$ ipython --no-banner

In [1]: import numpy as np

In [2]: np.set_printoptions(precision=3, suppress=True, linewidth=140)

In [3]: def rnd(a):
   ...:     return np.round(a, 3) + 0
   ...: 

In [4]: rng = np.random.default_rng(76)

In [5]: th = np.sort(rng.uniform(-2, 2, 23))

In [6]: feats = np.c_[th, th ** 2, th ** 3] @ np.array([[1, 9, 9, 3, 7, 8, 8, 8, 0],
   ...:     [7, 7, 3, 1, 1, 1, 8, 1, 7],
   ...:     [7, 0, 9, 8, 3, 2, 7, 9, 2]])

In [7]: rnd(feats)
Out[7]: 
array([[-29.542,   9.847, -77.156, -65.237, -33.687, -27.775, -39.518, -83.1  ,  11.967],
       [-23.404,   7.733, -65.646, -54.836, -29.382, -24.666, -33.013, -70.801,  11.425],
       [-18.789,   6.05 , -56.701, -46.775, -25.993, -22.191, -28.057, -61.216,  10.859],
       [-15.393,   4.747, -49.897, -40.661, -23.382, -20.264, -24.358, -53.905,  10.323],
       [ -3.865,  -0.375, -23.821, -17.534, -12.911, -12.235, -11.02 , -25.666,   6.971],
       [ -2.027,  -1.384, -18.502, -12.954, -10.596, -10.346,  -8.551, -19.847,   5.866],
       [ -1.827,  -1.5  , -17.865, -12.411, -10.311, -10.108,  -8.264, -19.147,   5.718],
       [ -0.262,  -2.477, -11.892,  -7.448,  -7.51 ,  -7.7  ,  -5.682, -12.577,   4.108],
       [  0.199,  -2.789,  -9.147,  -5.283,  -6.107,  -6.424,  -4.568,  -9.551,   3.197],
       [  0.232,  -2.811,  -8.883,  -5.08 ,  -5.966,  -6.293,  -4.462,  -9.26 ,   3.102],
       [  0.329,  -2.87 ,  -7.92 ,  -4.356,  -5.441,  -5.798,  -4.082,  -8.2  ,   2.745],
       [  0.408,  -2.88 ,  -6.277,  -3.177,  -4.496,  -4.88 ,  -3.437,  -6.398,   2.093],
       [  0.308,  -2.577,  -4.035,  -1.744,  -3.067,  -3.417,  -2.519,  -3.975,   1.137],
       [  0.779,   2.649,   2.541,   0.922,   1.835,   2.066,   2.569,   2.172,   0.457],
       [  7.174,  10.293,  11.659,   5.828,   6.805,   7.146,  12.814,   9.864,   4.503],
       [ 11.176,  13.416,  16.501,   8.949,   9.035,   9.228,  18.142,  14.057,   6.844],
       [ 13.564,  15.064,  19.32 ,  10.847,  10.275,  10.353,  21.195,  16.523,   8.198],
       [ 24.613,  21.538,  32.09 ,  19.895,  15.598,  14.983,  34.692,  27.862,  14.189],
       [ 39.504,  28.652,  49.066,  32.564,  22.275,  20.514,  52.055,  43.205,  21.816],
       [ 45.613,  31.26 ,  56.012,  37.872,  24.935,  22.66 ,  59.027,  49.542,  24.846],
       [ 54.038,  34.647,  65.591,  45.274,  28.555,  25.546,  68.548,  58.321,  28.955],
       [ 71.819,  41.202,  85.828,  61.147,  36.077,  31.437,  88.374,  76.99 ,  37.414],
       [ 79.619,  43.881,  94.719,  68.198,  39.342,  33.959,  96.986,  85.234,  41.052]])

In [8]: z = feats[:, 5] > np.median(feats[:, 5])

In [9]: f = feats[z].mean(axis=0) - feats[~z].mean(axis=0)

In [10]: rnd((((feats - feats.mean(axis=0)) @ f > 0) == z).mean())
Out[10]: np.float64(0.913)

In [11]: ((feats - feats.mean(axis=0)) @ f > 0).astype(int)
Out[11]: array([0, 0, 0, 0, 0, 0, 0, 0, 0, 0, 0, 0, 0, 0, 1, 1, 1, 1, 1, 1, 1, 1, 1])

In [12]: z.astype(int)
Out[12]: array([0, 0, 0, 0, 0, 0, 0, 0, 0, 0, 0, 0, 1, 1, 1, 1, 1, 1, 1, 1, 1, 1, 1])

In [13]: rnd(f)
Out[13]: array([39.484, 20.88 , 68.502, 49.321, 32.072, 29.085, 55.665, 66.166, 10.688])
